$ python3 -q
>>> import numpy as np
>>> np.set_printoptions(precision=2, suppress=True, linewidth=120)
>>> mat = np.load("x.npy")
>>> mat
array([[ 1, -3, -2],
       [ 5,  1,  2]])
>>> vec = np.array([2, 5, 2])
>>> a = np.maximum(mat @ vec, 0)
>>> np.maximum(mat @ vec, 0) - np.maximum(-mat @ vec, 0)
array([-17,  19])
>>> np.tanh(mat @ vec)
array([-1.,  1.])
>>> blk = np.stack([mat, 2 * mat, mat[::-1]])
>>> blk.shape
(3, 2, 3)
>>> np.linalg.norm(blk, axis=(1, 2))
array([ 6.63, 13.27,  6.63])
>>> def softmax(z):
...     e = np.exp(z - z.max(axis=-1, keepdims=True))
...     return e / e.sum(axis=-1, keepdims=True)
... 
>>> softmax(mat[1])
array([0.94, 0.02, 0.05])
>>> scores = mat @ mat.T / np.sqrt(3)
>>> print(softmax(scores).round(6).argmax(axis=1))
[0 1]
>>> print(np.round(softmax(scores), 2) + 0)
[[1. 0.]
 [0. 1.]]
>>> X = np.load("w.npy")
>>> X
array([[  0.02,  16.01,  -7.96, -10.01],
       [  0.02,   0.  ,  -0.04,   0.01],
       [  0.01,  -8.01,   4.04,   4.99]])
>>> gram = X.T @ X
>>> gram.round(2) + 0
array([[   0.  ,    0.24,   -0.12,   -0.15],
       [   0.24,  320.48, -159.8 , -200.23],
       [  -0.12, -159.8 ,   79.68,   99.84],
       [  -0.15, -200.23,   99.84,  125.1 ]])
>>> np.linalg.matrix_rank(gram)
np.int64(3)
>>> round(np.trace(gram), 2), round(float((X ** 2).sum()), 2)
(np.float64(525.27), 525.27)
>>> (X @ X.T).shape
(3, 3)
>>> np.round(np.linalg.svd(X, compute_uv=False) ** 2, 2) + 0
array([525.26,   0.  ,   0.  ])
